% ipython --no-banner

In [1]: import numpy as np

In [2]: np.set_printoptions(precision=3, suppress=True, linewidth=200, legacy="1.25")

In [3]: def rnd(a):
   ...:     return np.round(a, 3) + 0
   ...: 

In [4]: data = np.load("dump.npy")

In [5]: data
Out[5]: 
array([[ 87,  34,  24,  29,  54,  51,  49,  61,  44,  61],
       [ 34,  37,  15,  19,  12,  29,  39,  54,  29,  23],
       [ 24,  15,  46,  17,   9,  18,  28,  33,  15,  44],
       [ 29,  19,  17,  22,  11,  24,  22,  38,  11,  23],
       [ 54,  12,   9,  11,  45,  24,  24,  19,  31,  35],
       [ 51,  29,  18,  24,  24,  38,  31,  49,  23,  32],
       [ 49,  39,  28,  22,  24,  31,  58,  68,  41,  49],
       [ 61,  54,  33,  38,  19,  49,  68, 100,  39,  50],
       [ 44,  29,  15,  11,  31,  23,  41,  39,  43,  36],
       [ 61,  23,  44,  23,  35,  32,  49,  50,  36,  77]])

In [6]: evals, vecs = np.linalg.eigh(data)

In [7]: vec = np.array([-2, 1, 0, -1, -3, -1, -1, 0, -3, -1])

In [8]: np.abs(data).sum(axis=1).max(), rnd(np.abs(evals).max())
Out[8]: (511, 378.276)

In [9]: rnd(np.linalg.eigvalsh(data[1:, 1:]))
Out[9]: array([  0.   ,   1.032,   2.732,   5.35 ,  11.013,  25.231,  46.268,  61.485, 312.89 ])

In [10]: vec @ data @ vec
Out[10]: 4856

In [11]: np.unique(data.round(6), axis=0).shape
Out[11]: (10, 10)

In [12]: rnd(data @ np.linalg.pinv(data) @ data)
Out[12]: 
array([[ 87.,  34.,  24.,  29.,  54.,  51.,  49.,  61.,  44.,  61.],
       [ 34.,  37.,  15.,  19.,  12.,  29.,  39.,  54.,  29.,  23.],
       [ 24.,  15.,  46.,  17.,   9.,  18.,  28.,  33.,  15.,  44.],
       [ 29.,  19.,  17.,  22.,  11.,  24.,  22.,  38.,  11.,  23.],
       [ 54.,  12.,   9.,  11.,  45.,  24.,  24.,  19.,  31.,  35.],
       [ 51.,  29.,  18.,  24.,  24.,  38.,  31.,  49.,  23.,  32.],
       [ 49.,  39.,  28.,  22.,  24.,  31.,  58.,  68.,  41.,  49.],
       [ 61.,  54.,  33.,  38.,  19.,  49.,  68., 100.,  39.,  50.],
       [ 44.,  29.,  15.,  11.,  31.,  23.,  41.,  39.,  43.,  36.],
       [ 61.,  23.,  44.,  23.,  35.,  32.,  49.,  50.,  36.,  77.]])

In [13]: print(np.allclose(data[:-1].T @ np.linalg.lstsq(data[:-1].T, data[-1])[0], data[-1]))
True

In [14]: J = np.loadtxt("case12.csv", delimiter=",")

In [15]: J
Out[15]: 
array([[ 8., -7.,  2.,  1.,  1., -6., -4.,  3.,  4., -1.,  3.,  0.,  2., -3.],
       [ 2., -4.,  0., -6.,  0., -2.,  2., -2., -3., -1.,  1.,  0.,  4., -1.],
       [ 0., -1., -2., -4.,  0.,  0.,  4.,  0., -2., -2.,  1., -2.,  4.,  0.],
       [ 6., -7.,  1., -4.,  0., -5., -1.,  0.,  0., -1.,  2.,  0.,  4., -2.],
       [ 6., -6.,  2., -2.,  4., -4.,  0.,  2.,  1., -3.,  5.,  0.,  4., -5.],
       [ 0., -2.,  4., -4.,  4.,  0.,  0., -4., -4.,  0.,  2.,  4.,  0., -4.],
       [ 0., -1.,  0., -3.,  1.,  0.,  2., -1., -2., -1.,  1.,  0.,  2., -1.],
       [ 6., -6.,  6.,  0.,  6., -4., -4.,  0.,  1., -1.,  5.,  4.,  0., -7.],
       [ 6., -5.,  1.,  2., -2., -5., -5.,  2.,  4.,  1.,  0.,  0.,  0.,  0.],
       [ 2., -3.,  2., -2.,  0., -2., -2., -2., -1.,  1.,  0.,  2.,  0., -1.]])

In [16]: rng = np.random.default_rng(190)

In [17]: Y = J + rng.integers(-2, 3, (10, 4)) @ rng.integers(-2, 3, (4, 14))

In [18]: print(Y)
[[ 12. -10.  10.   3.   9.  -9.  -5.   2.   3.  -5.   3.  -2.  -2.   5.]
 [  7.  -2.  -2.  -4.   7.  -6.   5.  -2.  -6.   3.   3.   3.   1.   1.]
 [  8.  -4.  -4.   0.   4.   0.   2.  -2.  -1.   2.   4.   3.  -1.  -2.]
 [  6.  -6.   2.   0.   6. -11.  -1.   7.  -7.  -4.  -1.  -5.   1.   1.]
 [ 16.  -8.   1.   2.  12.  -6.   0.  -1.   1.   2.   9.   6.  -2.  -4.]
 [  2.  -4.  -1.  -2.   0.   3.  -3.  -4.  -2.   3.   3.   7.  -1. -11.]
 [  2.   1.  -7.  -1.   1.  -1.   3.   1.  -4.   4.   2.   3.   1.  -6.]
 [  9.  -6.  11.   0.  13.  -7.  -2.  -2.   0.  -2.   6.   4.  -2.   0.]
 [  2.  -7.   1.   0. -10.   0.  -8.   1.   8.  -1.  -1.  -1.   3.  -4.]
 [ -6.   0.   4.  -6.  -4.  -2.   0.   0.  -2.  -3.  -3.  -3.   5.   1.]]

In [19]: print(Y - J)
[[ 4. -3.  8.  2.  8. -3. -1. -1. -1. -4.  0. -2. -4.  8.]
 [ 5.  2. -2.  2.  7. -4.  3.  0. -3.  4.  2.  3. -3.  2.]
 [ 8. -3. -2.  4.  4.  0. -2. -2.  1.  4.  3.  5. -5. -2.]
 [ 0.  1.  1.  4.  6. -6.  0.  7. -7. -3. -3. -5. -3.  3.]
 [10. -2. -1.  4.  8. -2.  0. -3.  0.  5.  4.  6. -6.  1.]
 [ 2. -2. -5.  2. -4.  3. -3.  0.  2.  3.  1.  3. -1. -7.]
 [ 2.  2. -7.  2.  0. -1.  1.  2. -2.  5.  1.  3. -1. -5.]
 [ 3.  0.  5.  0.  7. -3.  2. -2. -1. -1.  1.  0. -2.  7.]
 [-4. -2.  0. -2. -8.  5. -3. -1.  4. -2. -1. -1.  3. -4.]
 [-8.  3.  2. -4. -4.  0.  2.  2. -1. -4. -3. -5.  5.  2.]]

In [20]: rnd(np.linalg.svd(Y - J, compute_uv=False))
Out[20]: array([31.699, 25.647, 15.158,  9.781,  0.   ,  0.   ,  0.   ,  0.   ,  0.   ,  0.   ])

In [21]: np.abs(Y - J).sum(axis=1)
Out[21]: array([49., 42., 45., 49., 52., 38., 34., 34., 40., 45.])

In [22]: A = np.load("arr.npy")

In [23]: A
Out[23]: 
array([[  0,   0,   0,   0,   0,   0,   0,   0,   0,   0,   0,   0,   0],
       [  3,   0,  -6,  -3,   4,   7,   4,  -7,  -4,  -5,  -6,   1,   6],
       [  0,   0,   0,   0,   0,   0,   0,   0,   0,   0,   0,   0,   0],
       [  6,   0, -12,  -6,   8,  14,   8, -14,  -8, -10, -12,   2,  12],
       [  6,   0, -12,  -6,   8,  14,   8, -14,  -8, -10, -12,   2,  12],
       [  6,   0, -12,  -6,   8,  14,   8, -14,  -8, -10, -12,   2,  12],
       [  0,   0,   0,   0,   0,   0,   0,   0,   0,   0,   0,   0,   0]])

In [24]: Uu, sigma, Vh = np.linalg.svd(A)

In [25]: vecs = Vh[:(sigma > 1e-8).sum()]

In [26]: vec = A[3] + 5 * A[4] + rng.integers(2) * np.eye(13)[7]

In [27]: print(vec)
[ 36.   0. -72. -36.  48.  84.  48. -84. -48. -60. -72.  12.  72.]

In [28]: np.allclose(vecs.T @ vecs @ vec, vec)
Out[28]: True

In [29]: rnd(np.linalg.norm(vec - vecs.T @ vecs @ vec))
Out[29]: 0.0

In [30]: rnd(np.diag(vecs.T @ vecs))
Out[30]: array([0.03 , 0.   , 0.121, 0.03 , 0.054, 0.164, 0.054, 0.164, 0.054, 0.084, 0.121, 0.003, 0.121])

In [31]: rank = np.linalg.matrix_rank(A)

In [32]: rank
Out[32]: 1

In [33]: null = np.linalg.svd(A)[2][rank:].T

In [34]: [int(np.linalg.matrix_rank(A[:i])) for i in range(1, len(A) + 1)]
Out[34]: [0, 1, 1, 1, 1, 1, 1]

In [35]: np.linalg.matrix_rank(A.T @ A), np.linalg.matrix_rank(A @ A.T)
Out[35]: (1, 1)

In [36]: print(null.shape)
(13, 12)

In [37]: rnd(A @ np.linalg.pinv(A) @ A)
Out[37]: 
array([[  0.,   0.,   0.,   0.,   0.,   0.,   0.,   0.,   0.,   0.,   0.,   0.,   0.],
       [  3.,   0.,  -6.,  -3.,   4.,   7.,   4.,  -7.,  -4.,  -5.,  -6.,   1.,   6.],
       [  0.,   0.,   0.,   0.,   0.,   0.,   0.,   0.,   0.,   0.,   0.,   0.,   0.],
       [  6.,   0., -12.,  -6.,   8.,  14.,   8., -14.,  -8., -10., -12.,   2.,  12.],
       [  6.,   0., -12.,  -6.,   8.,  14.,   8., -14.,  -8., -10., -12.,   2.,  12.],
       [  6.,   0., -12.,  -6.,   8.,  14.,   8., -14.,  -8., -10., -12.,   2.,  12.],
       [  0.,   0.,   0.,   0.,   0.,   0.,   0.,   0.,   0.,   0.,   0.,   0.,   0.]])

In [38]: np.unique(A.round(6), axis=0).shape
Out[38]: (3, 13)

In [39]: rnd(np.trace(np.linalg.pinv(A) @ A))
Out[39]: 1.0

In [40]: np.linalg.lstsq(A[:-1].T, A[-1])[2]
Out[40]: 1

In [41]: mat = np.array([[1, -2, -1, 1, 1, -3, 2, -3, 0, -1, -2, 3, -3],
    ...:     [-3, -2, 2, 3, -3, -2, -2, 0, 1, -2, 1, 0, 1],
    ...:     [-3, -3, 2, -3, 1, -1, 0, 1, 2, 0, 2, 0, -1],
    ...:     [1, -2, -1, 0, 2, 3, 1, -2, 3, -2, 2, 2, 3],
    ...:     [-2, -2, -3, -1, -2, -2, 1, -3, 3, -2, 0, 1, 1],
    ...:     [0, 2, -3, -1, 0, -2, 0, -1, -3, 1, 3, 0, -3],
    ...:     [-2, 1, 2, 1, -1, -2, 0, 1, -2, 1, 2, -3, -2],
    ...:     [0, -3, 0, 2, -1, -2, -3, -3, -2, -3, 2, 1, -2],
    ...:     [0, 2, 2, 3, 1, 1, 1, 2, -1, 0, 3, 3, 2],
    ...:     [-3, -1, -1, -2, 0, -1, -1, -1, 1, 2, -3, -2, 0]]) * (rng.random((10, 13)) < 0.3)

In [42]: mat
Out[42]: 
array([[ 1,  0,  0,  0,  0, -3,  2, -3,  0,  0,  0,  0,  0],
       [ 0,  0,  0,  0, -3, -2,  0,  0,  0, -2,  0,  0,  1],
       [ 0, -3,  0,  0,  0, -1,  0,  0,  2,  0,  0,  0,  0],
       [ 0,  0,  0,  0,  0,  3,  0,  0,  0, -2,  0,  2,  0],
       [ 0,  0,  0,  0, -2,  0,  0,  0,  0, -2,  0,  0,  0],
       [ 0,  0,  0,  0,  0,  0,  0,  0, -3,  0,  0,  0, -3],
       [ 0,  0,  2,  0,  0,  0,  0,  0, -2,  0,  0,  0,  0],
       [ 0, -3,  0,  0,  0,  0,  0,  0,  0,  0,  2,  1,  0],
       [ 0,  0,  2,  3,  0,  1,  0,  0, -1,  0,  0,  3,  0],
       [-3,  0,  0, -2,  0,  0,  0,  0,  0,  0, -3,  0,  0]])

In [43]: theta = np.radians(15)

In [44]: r_ = np.eye(13)

In [45]: r_[7, 7] = r_[12, 12] = np.cos(theta)

In [46]: r_[7, 12], r_[12, 7] = -np.sin(theta), np.sin(theta)

In [47]: Y = mat @ r_.T

In [48]: np.allclose(mat @ mat.T, Y @ Y.T)
Out[48]: True

In [49]: rnd(Y)
Out[49]: 
array([[ 1.   ,  0.   ,  0.   ,  0.   ,  0.   , -3.   ,  2.   , -2.898,  0.   ,  0.   ,  0.   ,  0.   , -0.776],
       [ 0.   ,  0.   ,  0.   ,  0.   , -3.   , -2.   ,  0.   , -0.259,  0.   , -2.   ,  0.   ,  0.   ,  0.966],
       [ 0.   , -3.   ,  0.   ,  0.   ,  0.   , -1.   ,  0.   ,  0.   ,  2.   ,  0.   ,  0.   ,  0.   ,  0.   ],
       [ 0.   ,  0.   ,  0.   ,  0.   ,  0.   ,  3.   ,  0.   ,  0.   ,  0.   , -2.   ,  0.   ,  2.   ,  0.   ],
       [ 0.   ,  0.   ,  0.   ,  0.   , -2.   ,  0.   ,  0.   ,  0.   ,  0.   , -2.   ,  0.   ,  0.   ,  0.   ],
       [ 0.   ,  0.   ,  0.   ,  0.   ,  0.   ,  0.   ,  0.   ,  0.776, -3.   ,  0.   ,  0.   ,  0.   , -2.898],
       [ 0.   ,  0.   ,  2.   ,  0.   ,  0.   ,  0.   ,  0.   ,  0.   , -2.   ,  0.   ,  0.   ,  0.   ,  0.   ],
       [ 0.   , -3.   ,  0.   ,  0.   ,  0.   ,  0.   ,  0.   ,  0.   ,  0.   ,  0.   ,  2.   ,  1.   ,  0.   ],
       [ 0.   ,  0.   ,  2.   ,  3.   ,  0.   ,  1.   ,  0.   ,  0.   , -1.   ,  0.   ,  0.   ,  3.   ,  0.   ],
       [-3.   ,  0.   ,  0.   , -2.   ,  0.   ,  0.   ,  0.   ,  0.   ,  0.   ,  0.   , -3.   ,  0.   ,  0.   ]])

In [50]: print(np.allclose(np.linalg.norm(mat, axis=1), np.linalg.norm(Y, axis=1)))
True

In [51]: rnd(np.abs(Y - mat).max(axis=0))
Out[51]: array([0.   , 0.   , 0.   , 0.   , 0.   , 0.   , 0.   , 0.776, 0.   , 0.   , 0.   , 0.   , 0.776])
